$ ipython --no-banner

In [1]: import numpy as np

In [2]: np.set_printoptions(precision=1, suppress=True, linewidth=140)

In [3]: mat = -3 * np.eye(9) + np.eye(9, k=1)

In [4]: mat
Out[4]: 
array([[-3.,  1.,  0.,  0.,  0.,  0.,  0.,  0.,  0.],
       [ 0., -3.,  1.,  0.,  0.,  0.,  0.,  0.,  0.],
       [ 0.,  0., -3.,  1.,  0.,  0.,  0.,  0.,  0.],
       [ 0.,  0.,  0., -3.,  1.,  0.,  0.,  0.,  0.],
       [ 0.,  0.,  0.,  0., -3.,  1.,  0.,  0.,  0.],
       [ 0.,  0.,  0.,  0.,  0., -3.,  1.,  0.,  0.],
       [ 0.,  0.,  0.,  0.,  0.,  0., -3.,  1.,  0.],
       [ 0.,  0.,  0.,  0.,  0.,  0.,  0., -3.,  1.],
       [ 0.,  0.,  0.,  0.,  0.,  0.,  0.,  0., -3.]])

In [5]: # triangular

In [6]: f = np.array([6, -1, -5, 8, 5, 9, -6, -8, 5])

In [7]: B = mat + np.outer(f, np.eye(9)[1])

In [8]: np.linalg.matrix_rank(B - mat)
Out[8]: np.int64(1)

In [9]: np.linalg.matrix_rank(np.linalg.inv(B) - np.linalg.inv(mat), tol=1e-8)
Out[9]: np.int64(1)

In [10]: B
Out[10]: 
array([[-3.,  7.,  0.,  0.,  0.,  0.,  0.,  0.,  0.],
       [ 0., -4.,  1.,  0.,  0.,  0.,  0.,  0.,  0.],
       [ 0., -5., -3.,  1.,  0.,  0.,  0.,  0.,  0.],
       [ 0.,  8.,  0., -3.,  1.,  0.,  0.,  0.,  0.],
       [ 0.,  5.,  0.,  0., -3.,  1.,  0.,  0.,  0.],
       [ 0.,  9.,  0.,  0.,  0., -3.,  1.,  0.,  0.],
       [ 0., -6.,  0.,  0.,  0.,  0., -3.,  1.,  0.],
       [ 0., -8.,  0.,  0.,  0.,  0.,  0., -3.,  1.],
       [ 0.,  5.,  0.,  0.,  0.,  0.,  0.,  0., -3.]])

In [11]: x0 = np.array([2, -2, 2, 2, -2, -1, -2, -1, 1])

In [12]: y = B @ x0

In [13]: b, lr = np.zeros(9), 1 / np.linalg.norm(B, 2) ** 2

In [14]: for i in range(250):
    ...:     b -= lr * B.T @ (B @ b - y)
    ...:     if i % 50 == 0: print(i, round(np.linalg.norm(B @ b - y), 1))
    ...: 
0 11.8
50 4.4
100 2.1
150 1.3
200 1.0

In [15]: round(float(np.linalg.cond(B)), 1)
Out[15]: 31.9

In [16]: x0 = np.array([0, -1, 3, -2, -3, -2, -2, -2, -3])

In [17]: y = mat @ x0

In [18]: y
Out[18]: array([ -1.,   6., -11.,   3.,   7.,   4.,   4.,   3.,   9.])

In [19]: np.linalg.solve(mat, y + mat[:, 0])
Out[19]: array([ 1., -1.,  3., -2., -3., -2., -2., -2., -3.])

In [20]: np.linalg.solve(mat, -3 * y)
Out[20]: array([-0.,  3., -9.,  6.,  9.,  6.,  6.,  6.,  9.])

In [21]: np.linalg.solve(mat, mat[:, 3])
Out[21]: array([-0., -0., -0.,  1., -0., -0., -0., -0., -0.])

In [22]: x0 = np.array([5, 4, -4, 0, 2, -4, -2, -5, 0])

In [23]: y = mat @ x0

In [24]: b, lr = np.zeros(9), 1 / np.linalg.norm(mat, 2) ** 2

In [25]: for i in range(40):
    ...:     b -= lr * mat.T @ (mat @ b - y)
    ...:     if i % 10 == 0: print(i, round(np.linalg.norm(mat @ b - y), 1))
    ...: 
0 12.5
10 0.2
20 0.0
30 0.0

In [26]: np.round(np.linalg.cond(mat), 1)
Out[26]: np.float64(1.9)

In [27]: b.round(1) + 0
Out[27]: array([ 5.,  4., -4.,  0.,  2., -4., -2., -5.,  0.])

In [28]: F = np.load("test6.npy")

In [29]: F
Out[29]: 
array([[-1.,  1.,  1.,  1.,  1.,  1.],
       [ 1., -1.,  1.,  1.,  1.,  1.],
       [ 1.,  1., -1.,  1.,  1.,  1.],
       [ 1.,  1.,  1., -1.,  1.,  1.],
       [ 1.,  1.,  1.,  1., -1.,  1.],
       [ 1.,  1.,  1.,  1.,  1., -1.]])

In [30]: # symmetric, so the eigenvalues are real

In [31]: x0 = np.array([3, 3, 2, 1, 0, 2, 3, 0, 0])

In [32]: (mat @ x0).argmax()
Out[32]: np.int64(4)

In [33]: np.linalg.norm(mat @ x0) <= np.linalg.norm(mat, 2) * np.linalg.norm(x0) + 1e-9
Out[33]: np.True_

In [34]: np.einsum("ij,j->i", mat, x0)
Out[34]: array([-6., -7., -5., -3.,  2., -3., -9.,  0.,  0.])

In [35]: mat * x0
Out[35]: 
array([[-9.,  3.,  0.,  0.,  0.,  0.,  0.,  0.,  0.],
       [ 0., -9.,  2.,  0.,  0.,  0.,  0.,  0.,  0.],
       [ 0.,  0., -6.,  1.,  0.,  0.,  0.,  0.,  0.],
       [ 0.,  0.,  0., -3.,  0.,  0.,  0.,  0.,  0.],
       [ 0.,  0.,  0.,  0., -0.,  2.,  0.,  0.,  0.],
       [ 0.,  0.,  0.,  0.,  0., -6.,  3.,  0.,  0.],
       [ 0.,  0.,  0.,  0.,  0.,  0., -9.,  0.,  0.],
       [ 0.,  0.,  0.,  0.,  0.,  0.,  0., -0.,  0.],
       [ 0.,  0.,  0.,  0.,  0.,  0.,  0.,  0., -0.]])

In [36]: (F @ F)[0]
Out[36]: array([6., 2., 2., 2., 2., 2.])

In [37]: np.fft.fft(F[0])
Out[37]: array([ 4.+0.j, -2.+0.j, -2.+0.j, -2.+0.j, -2.+0.j, -2.+0.j])

In [38]: Q, V = np.linalg.qr(F[:, :4])[0], np.linalg.qr(F[:, 4:])[0]

In [39]: sv = np.linalg.svd(Q.T @ V, compute_uv=False)

In [40]: round(float(np.linalg.norm(Q @ Q.T - V @ V.T, 2)), 1)
Out[40]: 1.0

In [41]: (sv > 0.9).sum()
Out[41]: np.int64(0)

In [42]: np.degrees(np.arccos(sv.clip(0, 1)))
Out[42]: array([54.7, 90. ])

In [43]: rng = np.random.default_rng(8275)

In [44]: z = rng.permutation(6)

In [45]: B = F[:, z] * rng.choice([-1, 1], 6)

In [46]: B
Out[46]: 
array([[ 1.,  1., -1.,  1.,  1., -1.],
       [ 1., -1., -1.,  1.,  1.,  1.],
       [ 1.,  1.,  1.,  1.,  1.,  1.],
       [-1.,  1., -1.,  1.,  1.,  1.],
       [ 1.,  1., -1., -1.,  1.,  1.],
       [ 1.,  1., -1.,  1., -1.,  1.]])

In [47]: U, _, VT = np.linalg.svd(F.T @ B)

In [48]: np.round(U @ VT, 1) + 0
Out[48]: 
array([[ 0.,  0.,  0.,  0.,  0.,  1.],
       [ 0.,  1.,  0.,  0.,  0.,  0.],
       [ 0.,  0., -1.,  0.,  0.,  0.],
       [ 1.,  0.,  0.,  0.,  0.,  0.],
       [ 0.,  0.,  0.,  1.,  0.,  0.],
       [ 0.,  0.,  0.,  0.,  1.,  0.]])

In [49]: z
Out[49]: array([3, 1, 2, 4, 5, 0])

In [50]: B = F / np.linalg.norm(F, axis=1, keepdims=True)

In [51]: G = B @ B.T

In [52]: G
Out[52]: 
array([[1. , 0.3, 0.3, 0.3, 0.3, 0.3],
       [0.3, 1. , 0.3, 0.3, 0.3, 0.3],
       [0.3, 0.3, 1. , 0.3, 0.3, 0.3],
       [0.3, 0.3, 0.3, 1. , 0.3, 0.3],
       [0.3, 0.3, 0.3, 0.3, 1. , 0.3],
       [0.3, 0.3, 0.3, 0.3, 0.3, 1. ]])

In [53]: (np.abs(G) > 0.9).astype(int)
Out[53]: 
array([[1, 0, 0, 0, 0, 0],
       [0, 1, 0, 0, 0, 0],
       [0, 0, 1, 0, 0, 0],
       [0, 0, 0, 1, 0, 0],
       [0, 0, 0, 0, 1, 0],
       [0, 0, 0, 0, 0, 1]])

In [54]: round(float(np.degrees(np.arccos(np.clip(G[2, 4], -1, 1)))), 1)
Out[54]: 70.5

In [55]: X = np.loadtxt("case10.csv", delimiter=",")

In [56]: X
Out[56]: 
array([[ 4.4,  5.4,  4.2],
       [ 2.8,  3.8,  3.4],
       [ 3.6,  4.6,  3.8],
       [ 1.9,  2.9,  3. ],
       [ 0.3,  1.3,  2.1],
       [-0.6,  0.4,  1.7],
       [ 1.4,  2.4,  2.7],
       [ 1.1,  2.1,  2.6],
       [ 5.3,  6.3,  4.7],
       [ 6.5,  7.5,  5.2],
       [ 1.7,  2.7,  2.9],
       [ 1.6,  2.6,  2.8],
       [ 3.4,  4.4,  3.7],
       [ 3.7,  4.7,  3.9],
       [-0.8,  0.2,  1.6],
       [ 3.1,  4.1,  3.5],
       [ 1.1,  2.1,  2.6],
       [ 0.8,  1.8,  2.4],
       [-0.5,  0.5,  1.8],
       [ 1.9,  2.9,  2.9],
       [ 0.7,  1.7,  2.3],
       [ 0.7,  1.7,  2.4]])

In [57]: # rows and columns are dependent

In [58]: D = np.linalg.norm(X[:, None] - X[None], axis=-1)

In [59]: D[:5, :5]
Out[59]: 
array([[0. , 2.3, 1.2, 3.7, 6.1],
       [2.3, 0. , 1.1, 1.4, 3.8],
       [1.2, 1.1, 0. , 2.6, 5. ],
       [3.7, 1.4, 2.6, 0. , 2.4],
       [6.1, 3.8, 5. , 2.4, 0. ]])

In [60]: np.linalg.norm(X - X.mean(axis=0), axis=1)
Out[60]: array([3.6, 1.2, 2.4, 0.2, 2.6, 3.9, 0.9, 1.3, 5. , 6.7, 0.4, 0.6, 2. , 2.6, 4.3, 1.6, 1.3, 1.7, 3.7, 0.2, 2. , 2. ])

In [61]: np.linalg.norm(X, axis=1)
Out[61]: array([ 8.1,  5.9,  7. ,  4.6,  2.5,  1.9,  3.9,  3.5,  9.5, 11.2,  4.3,  4.1,  6.6,  7.1,  1.8,  6.2,  3.5,  3.2,  1.9,  4.5,  3. ,  3. ])

In [62]: D[20].round(1) + 0
Out[62]: array([5.6, 3.2, 4.4, 1.8, 0.6, 1.9, 1.1, 0.7, 7. , 8.7, 1.6, 1.4, 4. , 4.5, 2.3, 3.6, 0.7, 0.2, 1.7, 1.8, 0. , 0. ])

In [63]: np.unravel_index(D.round(6).argmax(), D.shape)
Out[63]: (np.int64(9), np.int64(14))

In [64]: cen = X - X.mean(axis=0)

In [65]: U, sv, VT = np.linalg.svd(cen, full_matrices=False)

In [66]: np.round(cen.mean(axis=0), 1) + 0
Out[66]: array([0., 0., 0.])

In [67]: np.round(sv ** 2 / (sv ** 2).sum(), 1) + 0
Out[67]: array([1., 0., 0.])

In [68]: np.abs(VT[0]).argmax()
Out[68]: np.int64(0)

In [69]: np.abs(U[:, 0]).argmax()
Out[69]: np.int64(9)

In [70]: (np.sign(U[:, 0]) == np.sign(U[0, 0])).astype(int)
Out[70]: array([1, 1, 1, 0, 0, 0, 0, 0, 1, 1, 0, 0, 1, 1, 0, 1, 0, 0, 0, 0, 0, 0])

In [71]: np.searchsorted(np.cumsum(sv ** 2) / (sv ** 2).sum(), 0.9) + 1
Out[71]: np.int64(1)

In [72]: np.linalg.matrix_rank(cen)
Out[72]: np.int64(1)

In [73]: z = X[:, 0] > np.median(X[:, 0])

In [74]: f = X[z].mean(axis=0) - X[~z].mean(axis=0)

In [75]: z.astype(int)
Out[75]: array([1, 1, 1, 1, 0, 0, 0, 0, 1, 1, 1, 0, 1, 1, 0, 1, 0, 0, 0, 1, 0, 0])

In [76]: ((X - X.mean(axis=0)) @ f > 0).astype(int)
Out[76]: array([1, 1, 1, 0, 0, 0, 0, 0, 1, 1, 0, 0, 1, 1, 0, 1, 0, 0, 0, 0, 0, 0])

In [77]: G = np.cov(X, rowvar=False)

In [78]: np.corrcoef(X[:, 0], X[:, 1])[0, 1]
Out[78]: np.float64(1.0)

In [79]: np.argwhere(np.triu(np.abs(np.corrcoef(X.T)) > 0.8, 1))
Out[79]: 
array([[0, 1],
       [0, 2],
       [1, 2]])

In [80]: G.shape
Out[80]: (3, 3)

In [81]: np.polyfit(X[:, 0], X[:, 1], 1)
Out[81]: array([1., 1.])

In [82]: G
Out[82]: 
array([[3.7, 3.7, 1.8],
       [3.7, 3.7, 1.8],
       [1.8, 1.8, 0.9]])

In [83]: np.argsort(-X.std(axis=0).round(6), kind="stable")
Out[83]: array([0, 1, 2])

In [84]: np.median(X, axis=0)
Out[84]: array([1.7, 2.7, 2.8])

In [85]: C = np.array([[2, 1, 0, 0, 2, 2, 1, 2, 2],
    ...:     [0, 2, 3, 2, 1, 2, 0, 1, 3],
    ...:     [1, 2, 2, 3, 0, 1, 3, 0, 3],
    ...:     [3, 1, 0, 2, 2, 0, 2, 2, 3]])

In [86]: feats = rng.normal(size=(30, 4)) @ C + np.array([-1, 1, 0, 1, -2, 2, 1, 0, -1])

In [87]: feats.round(1) + 0
Out[87]: 
array([[  0.6,   5.7,   5.4,   3.6,   1.9,   8.7,   1.7,   3.9,   6. ],
       [  3.3,   1.1,  -2.3,   1.7,   0.3,   1.4,   3.8,   2.3,   1. ],
       [ -6.8,  -5.4,  -5. ,  -7.9,  -4.5,  -2. ,  -8.9,  -2.5, -11.8],
       [ -0.4,   1. ,   0. ,   3.5,  -3.1,  -0.5,   3.1,  -1.1,  -0.3],
       [ -6. ,   0.4,   1.7,  -2.2,  -3.8,   4. ,  -3.7,  -1.8,  -4.3],
       [ -2.1,  -0.4,  -2.1,  -1.8,  -3.3,   1.9,   0.7,  -1.3,  -4.2],
       [  2.2,   2.1,  -1.1,   0.3,   0.4,   4.8,   3.6,   2.4,   1. ],
       [  0. ,   1.4,  -0.6,   2. ,  -2.8,   1.8,   4.2,  -0.8,  -0.6],
       [ -5.5,  -0.4,   0.6,   0.9,  -6.6,  -0.7,  -0.1,  -4.6,  -4.9],
       [  4.1,   0.9,  -3.5,   2.2,  -0.5,   0.7,   6.4,   1.5,   0.7],
       [ -4.7,  -3.9,  -4.6,  -6.3,  -3.6,  -0.6,  -5.7,  -1.6,  -9.3],
       [ -0.9,   0.9,  -1. ,   1.7,  -4.2,   1.1,   4.4,  -2.2,  -1.9],
       [ -3.7,   0.4,   0.5,   1. ,  -5. ,   0.7,   0.8,  -3. ,  -3.3],
       [  0.5,  -1.1,  -4. ,  -2. ,  -1.3,   0.8,   0.7,   0.7,  -3.5],
       [  1.5,   5.1,   4.6,   7.1,  -0.1,   4.1,   4.8,   1.9,   6.2],
       [  0.8,   4.5,   3.6,   5.7,  -1.3,   4.3,   5.1,   0.7,   4.4],
       [ -4.6,   2.9,   4.4,   1.3,  -3. ,   5.4,  -1.1,  -1. ,  -0.2],
       [ -3. ,  -3. ,  -4.6,  -4.4,  -3.6,  -0.7,  -2.5,  -1.6,  -7.6],
       [ -7.2,  -2.9,  -2.6,  -4.9,  -6.8,   0.1,  -3.6,  -4.8,  -9.8],
       [  6.5,   1.5,  -3.4,   3.3,   1.8,   0.7,   6.6,   3.8,   3.1],
       [ -0.4,  -0.6,  -2.5,   0.8,  -3.3,  -1. ,   2.4,  -1.3,  -2.9],
       [ -5.8,  -2.9,  -2.4,  -1.8,  -6.9,  -3. ,  -2.1,  -4.9,  -8.3],
       [ -5.1,  -3.1,  -2.9,  -4.8,  -3.6,  -0.4,  -5.9,  -1.6,  -8. ],
       [ -1.6,   3.6,   4.2,   7.4,  -4.3,   0.8,   4.9,  -2.3,   2.7],
       [  3.1,   4.3,   2.9,   6.2,   1.2,   3.5,   4.4,   3.2,   6. ],
       [  0.3,   2.2,   1.1,   3.6,  -1.9,   1.8,   3.4,   0.1,   1.3],
       [ -2. ,  -2.8,  -4.8,  -2.4,  -4.2,  -2.1,  -0.1,  -2.2,  -6.7],
       [ -6.7,  -2.5,  -1.4,  -1.2,  -7.5,  -2.8,  -2.2,  -5.5,  -8.1],
       [ -4.6,  -0.6,   0.1,  -2.1,  -2.9,   1.9,  -4.2,  -0.9,  -4.4],
       [ -6.3,  -3.9,  -3.1,  -2.2,  -7.1,  -4.6,  -3.6,  -5.1,  -9.4]])

In [88]: th = np.radians(36)

In [89]: Rm = np.eye(9)

In [90]: Rm[3, 3] = Rm[7, 7] = np.cos(th)

In [91]: Rm[3, 7], Rm[7, 3] = -np.sin(th), np.sin(th)

In [92]: Rm
Out[92]: 
array([[ 1. ,  0. ,  0. ,  0. ,  0. ,  0. ,  0. ,  0. ,  0. ],
       [ 0. ,  1. ,  0. ,  0. ,  0. ,  0. ,  0. ,  0. ,  0. ],
       [ 0. ,  0. ,  1. ,  0. ,  0. ,  0. ,  0. ,  0. ,  0. ],
       [ 0. ,  0. ,  0. ,  0.8,  0. ,  0. ,  0. , -0.6,  0. ],
       [ 0. ,  0. ,  0. ,  0. ,  1. ,  0. ,  0. ,  0. ,  0. ],
       [ 0. ,  0. ,  0. ,  0. ,  0. ,  1. ,  0. ,  0. ,  0. ],
       [ 0. ,  0. ,  0. ,  0. ,  0. ,  0. ,  1. ,  0. ,  0. ],
       [ 0. ,  0. ,  0. ,  0.6,  0. ,  0. ,  0. ,  0.8,  0. ],
       [ 0. ,  0. ,  0. ,  0. ,  0. ,  0. ,  0. ,  0. ,  1. ]])

In [93]: B = feats @ Rm.T

In [94]: round(float(np.linalg.det(Rm)), 1), round(float(np.trace(Rm)), 1)
Out[94]: (1.0, 8.6)

In [95]: np.allclose(np.linalg.norm(feats, axis=1), np.linalg.norm(B, axis=1))
Out[95]: True

In [96]: np.abs(B - feats).max(axis=0)
Out[96]: array([0. , 0. , 0. , 3.8, 0. , 0. , 0. , 4.8, 0. ])
